In [1]: import numpy as np

In [2]: np.set_printoptions(suppress=True, linewidth=100)

In [3]: def rnd(a):
   ...:     return np.round(a, 2) + 0
   ...: 

In [4]: mat = np.load("case5.npy")

In [5]: print(mat)
[[0.5  0.   0.5  0.   0.  ]
 [0.   0.67 0.   0.33 0.  ]
 [0.   0.   0.5  0.5  0.  ]
 [0.   0.   0.5  0.5  0.  ]
 [0.   0.   0.   0.   1.  ]]

In [6]: U, sv, vt = np.linalg.svd(mat)

In [7]: evecs = vt[:(sv > 1e-8).sum()]

In [8]: rng = np.random.default_rng(114)

In [9]: x0 = mat[2] + 4 * mat[0] + rng.integers(2) * np.eye(5)[0]

In [10]: print(x0)
[2.  0.  2.5 0.5 0. ]

In [11]: print(np.allclose(evecs.T @ evecs @ x0, x0))
True

In [12]: t3 = np.stack([mat, 3 * mat, mat[::-1]])

In [13]: print(t3.shape)
(3, 5, 5)

In [14]: print(np.linalg.matrix_rank(t3))
[4 4 4]

In [15]: print(rnd(np.linalg.norm(t3, axis=(1, 2))))
[1.75 5.25 1.75]

In [16]: print(t3.sum(axis=0))
[[2.   0.   2.   0.   1.  ]
 [0.   2.68 0.5  1.82 0.  ]
 [0.   0.   2.5  2.5  0.  ]
 [0.   0.67 2.   2.33 0.  ]
 [0.5  0.   0.5  0.   4.  ]]

In [17]: print((t3 @ mat.T).shape)
(3, 5, 5)

In [18]: print(np.allclose(mat[:-1].T @ np.linalg.lstsq(mat[:-1].T, mat[-1])[0], mat[-1]))
False

In [19]: print(np.linalg.lstsq(mat[:-1].T, mat[-1])[2])
3

In [20]: W0 = np.load("layer8.npy")

In [21]: print(W0)
[[ 0.    2.1   0.6  -1.9 ]
 [-0.03  1.2  -0.41 -0.32]
 [-1.   -2.4  -0.4  -0.3 ]
 [ 0.    1.2  -0.4  -0.3 ]
 [ 1.    0.5  -0.9   1.  ]
 [-2.3  -0.6  -0.6   0.8 ]]

In [22]: A2 = W0 / np.sqrt((W0 ** 2).mean(axis=1, keepdims=True))

In [23]: print(rnd(A2[0]))
[ 0.    1.45  0.41 -1.31]

In [24]: print(np.linalg.matrix_rank(A2) == np.linalg.matrix_rank(W0))
True

In [25]: print(rnd(np.linalg.norm(A2, axis=1)))
[2. 2. 2. 2. 2. 2.]

In [26]: Q, R = np.linalg.qr(W0)

In [27]: print(np.allclose(R.T @ R, W0.T @ W0))
True

In [28]: print(rnd(Q @ R))
[[ 0.    2.1   0.6  -1.9 ]
 [-0.03  1.2  -0.41 -0.32]
 [-1.   -2.4  -0.4  -0.3 ]
 [ 0.    1.2  -0.4  -0.3 ]
 [ 1.    0.5  -0.9   1.  ]
 [-2.3  -0.6  -0.6   0.8 ]]

In [29]: print(rnd(R))
[[-2.7  -1.57 -0.33  0.2 ]
 [ 0.   -3.35 -0.19  1.1 ]
 [ 0.    0.    1.37 -1.37]
 [ 0.    0.    0.   -1.55]]

In [30]: print(Q.shape, R.shape)
(6, 4) (4, 4)

In [31]: x0 = np.array([2, 2, 2, 1])

In [32]: print(np.sign((R @ x0).round(6)))
[-1. -1.  1. -1.]

In [33]: print(rnd(R @ np.ones(4)))
[-4.41 -2.43  0.   -1.55]

In [34]: print(rnd((R * x0).sum(axis=1)))
[-9.01 -5.97  1.37 -1.55]

In [35]: print((R @ x0).argmax())
2

In [36]: m1 = np.abs(np.array([[3, -7, -4, 6, 3, -9, -1, -4],
    ...:     [-5, 7, 7, -8, 4, 0, 0, 9],
    ...:     [2, 0, 3, -2, -5, -2, 1, -4],
    ...:     [-6, -4, -9, -8, 2, -4, -3, -1],
    ...:     [3, -6, 5, -9, -3, -1, -7, -3],
    ...:     [7, -7, -7, 0, 5, 7, -6, -1],
    ...:     [-2, 3, 1, -4, 5, 5, 4, 6],
    ...:     [-9, -2, -3, -8, 8, -9, 4, 0]])) + np.eye(8)

In [37]: m1 = m1 / m1.sum(axis=1, keepdims=True)

In [38]: print(rnd(m1))
[[0.11 0.18 0.11 0.16 0.08 0.24 0.03 0.11]
 [0.12 0.2  0.17 0.2  0.1  0.   0.   0.22]
 [0.1  0.   0.2  0.1  0.25 0.1  0.05 0.2 ]
 [0.16 0.11 0.24 0.24 0.05 0.11 0.08 0.03]
 [0.08 0.16 0.13 0.24 0.11 0.03 0.18 0.08]
 [0.17 0.17 0.17 0.   0.12 0.2  0.15 0.02]
 [0.06 0.1  0.03 0.13 0.16 0.16 0.16 0.19]
 [0.2  0.05 0.07 0.18 0.18 0.2  0.09 0.02]]

In [39]: print(np.linalg.matrix_rank(m1))
8

In [40]: print(rnd(m1.sum(axis=1)))
[1. 1. 1. 1. 1. 1. 1. 1.]

In [41]: print(rnd(m1 - m1[0]))
[[ 0.    0.    0.    0.    0.    0.    0.    0.  ]
 [ 0.02  0.01  0.07  0.04  0.02 -0.24 -0.03  0.11]
 [-0.01 -0.18  0.09 -0.06  0.17 -0.14  0.02  0.09]
 [ 0.05 -0.08  0.13  0.08 -0.03 -0.13  0.05 -0.08]
 [-0.03 -0.03  0.03  0.08  0.03 -0.21  0.16 -0.03]
 [ 0.07 -0.01  0.07 -0.16  0.04 -0.04  0.12 -0.08]
 [-0.04 -0.09 -0.07 -0.03  0.08 -0.08  0.13  0.09]
 [ 0.1  -0.14 -0.04  0.02  0.1  -0.03  0.06 -0.08]]

In [42]: print(rnd(m1.mean(axis=0)))
[0.13 0.12 0.14 0.15 0.13 0.13 0.09 0.11]

In [43]: print(rnd(m1.sum(axis=0)))
[1.   0.96 1.12 1.24 1.05 1.03 0.74 0.87]

In [44]: print(np.count_nonzero(m1))
60

In [45]: print(m1.shape)
(8, 8)

In [46]: x0 = np.array([8, 5, 5, 1])

In [47]: h = np.maximum(W0 @ x0, 0)

In [48]: print(rnd(h))
[11.6   3.39  0.    3.7   7.    0.  ]

In [49]: print(rnd(np.maximum(W0 @ (3 * x0), 0)))
[34.8  10.17  0.   11.1  21.    0.  ]

In [50]: print(rnd(W0.T @ h))
[  6.9   36.37  -2.21 -17.23]

In [51]: print(W0 * (h > 1e-9)[:, None])
[[ 0.    2.1   0.6  -1.9 ]
 [-0.03  1.2  -0.41 -0.32]
 [-0.   -0.   -0.   -0.  ]
 [ 0.    1.2  -0.4  -0.3 ]
 [ 1.    0.5  -0.9   1.  ]
 [-0.   -0.   -0.    0.  ]]

In [52]: idx = rng.integers(0, 2, 8)

In [53]: A = np.array([[1, -1, 1, -1, 1, 1, -2, 1],
    ...:     [0, -1, -2, 0, 0, -2, -2, 2],
    ...:     [2, 1, -1, 1, -2, -2, -1, 1],
    ...:     [0, -2, 2, -2, -2, 2, 2, -1],
    ...:     [1, 1, 0, 0, -2, 2, 2, -1],
    ...:     [-2, 2, 2, 1, -2, 2, -1, 1],
    ...:     [1, 0, -2, 0, 1, 1, 2, 0],
    ...:     [-2, 0, -1, 1, -1, 2, 1, -1]]) * (idx[:, None] == idx)

In [54]: print(A)
[[ 1 -1  0  0  0  0 -2  1]
 [ 0 -1  0  0  0  0 -2  2]
 [ 0  0 -1  1 -2 -2  0  0]
 [ 0  0  2 -2 -2  2  0  0]
 [ 0  0  0  0 -2  2  0  0]
 [ 0  0  2  1 -2  2  0  0]
 [ 1  0  0  0  0  0  2  0]
 [-2  0  0  0  0  0  1 -1]]

In [55]: # splits into 2 blocks

In [56]: x0 = np.array([2, 1, 2, 0, 0, 3, 0, 0])

In [57]: y = A @ x0

In [58]: beta, lr = np.zeros(8), 1 / np.linalg.norm(A, 2) ** 2

In [59]: for i in range(12):
    ...:     beta -= lr * A.T @ (A @ beta - y)
    ...:     if i % 2 == 0: print(i, round(np.linalg.norm(A @ beta - y), 2))
    ...: 
0 5.57
2 3.53
4 2.46
6 1.82
8 1.42
10 1.15

In [60]: print(rnd(np.linalg.cond(A)))
9.69

In [61]: print(rnd(beta))
[ 1.72  0.26  1.94 -0.25 -0.1   2.9   0.26  0.12]

In [62]: def softmax(z):
    ...:     e = np.exp(z - z.max(axis=-1, keepdims=True))
    ...:     return e / e.sum(axis=-1, keepdims=True)
    ...: 

In [63]: print(rnd(softmax(A[1] + 5)))
[0.08 0.03 0.08 0.08 0.08 0.08 0.01 0.57]

In [64]: print(rnd(softmax(A).sum(axis=1)))
[1. 1. 1. 1. 1. 1. 1. 1.]

In [65]: att = A @ A.T / np.sqrt(8)

In [66]: print(rnd(softmax(att)))
[[0.42 0.42 0.04 0.04 0.04 0.04 0.01 0.01]
 [0.29 0.6  0.02 0.02 0.02 0.02 0.01 0.01]
 [0.02 0.02 0.85 0.01 0.02 0.02 0.02 0.02]
 [0.   0.   0.   0.84 0.05 0.1  0.   0.  ]
 [0.02 0.02 0.02 0.3  0.3  0.3  0.02 0.02]
 [0.01 0.01 0.   0.22 0.11 0.64 0.01 0.01]
 [0.03 0.02 0.09 0.09 0.09 0.09 0.51 0.09]
 [0.01 0.02 0.07 0.07 0.07 0.07 0.07 0.61]]

In [67]: print(rnd(softmax(att)[1] @ A))
[ 0.29 -0.89  0.07  0.   -0.2   0.1  -1.76  1.48]

In [68]: print(softmax(att).round(6).argmax(axis=1))
[0 1 2 3 3 5 6 7]

In [69]: print(rnd(softmax(att + np.triu(np.full(att.shape, -np.inf), 1))))
[[1.   0.   0.   0.   0.   0.   0.   0.  ]
 [0.33 0.67 0.   0.   0.   0.   0.   0.  ]
 [0.03 0.03 0.94 0.   0.   0.   0.   0.  ]
 [0.   0.   0.   0.99 0.   0.   0.   0.  ]
 [0.03 0.03 0.03 0.46 0.46 0.   0.   0.  ]
 [0.01 0.01 0.   0.22 0.11 0.65 0.   0.  ]
 [0.03 0.02 0.1  0.1  0.1  0.1  0.56 0.  ]
 [0.01 0.02 0.07 0.07 0.07 0.07 0.07 0.61]]

In [70]: A2 = np.array([[2, 1], [4, 5]])

In [71]: J = np.kron(np.eye(2, dtype=int), A2)

In [72]: print(J)
[[2 1 0 0]
 [4 5 0 0]
 [0 0 2 1]
 [0 0 4 5]]

In [73]: idx = rng.permutation(4)

In [74]: print(idx)
[2 3 0 1]

In [75]: A2 = J[idx][:, idx]

In [76]: print(np.trace(A2))
14

In [77]: print(rnd(np.linalg.det(A2)), rnd(np.linalg.det(J[idx])))
36.0 36.0

In [78]: print(np.allclose(A2, J))
True

In [79]: print(A2)
[[2 1 0 0]
 [4 5 0 0]
 [0 0 2 1]
 [0 0 4 5]]

In [80]: X = np.load("mat.npy")

In [81]: print(rnd(X))
[[-0.11 -0.11  0.48  0.11  0.06  0.08 -0.21  0.15 -0.39 -0.7 ]
 [-0.41 -0.32  0.31 -0.36 -0.44 -0.11  0.5   0.17  0.09  0.05]
 [-0.22 -0.63  0.08 -0.11  0.4  -0.12 -0.49  0.13  0.2   0.26]
 [-0.33  0.06 -0.24 -0.26  0.25  0.82  0.09  0.11 -0.03 -0.03]
 [-0.52  0.1  -0.52 -0.12  0.22 -0.48  0.08 -0.16 -0.2  -0.29]
 [ 0.48 -0.06 -0.21 -0.46  0.15 -0.12  0.1   0.41  0.34 -0.42]
 [ 0.04 -0.31 -0.49  0.05 -0.67  0.13 -0.39  0.11 -0.16 -0.1 ]
 [-0.3   0.28  0.12  0.02 -0.21  0.05 -0.31 -0.26  0.72 -0.29]
 [ 0.26 -0.35  0.03 -0.33  0.02  0.12  0.08 -0.81 -0.07 -0.15]
 [ 0.    0.42  0.19 -0.66 -0.12 -0.1  -0.43  0.02 -0.3   0.24]]

In [82]: A2 = np.array([[4, -2, 4],
    ...:     [-3, -1, 1],
    ...:     [5, -2, -5],
    ...:     [-4, 0, -2],
    ...:     [0, 5, 3],
    ...:     [-3, -4, -5],
    ...:     [1, -4, -5],
    ...:     [-4, -5, 2],
    ...:     [0, -5, -1],
    ...:     [-4, -1, -1]])

In [83]: print(np.vstack([X, A2.T]).shape)
(13, 10)

In [84]: print(rnd(np.einsum("ij->j", X)))
[-1.11 -0.91 -0.24 -2.14 -0.34  0.27 -0.97 -0.14  0.21 -1.45]
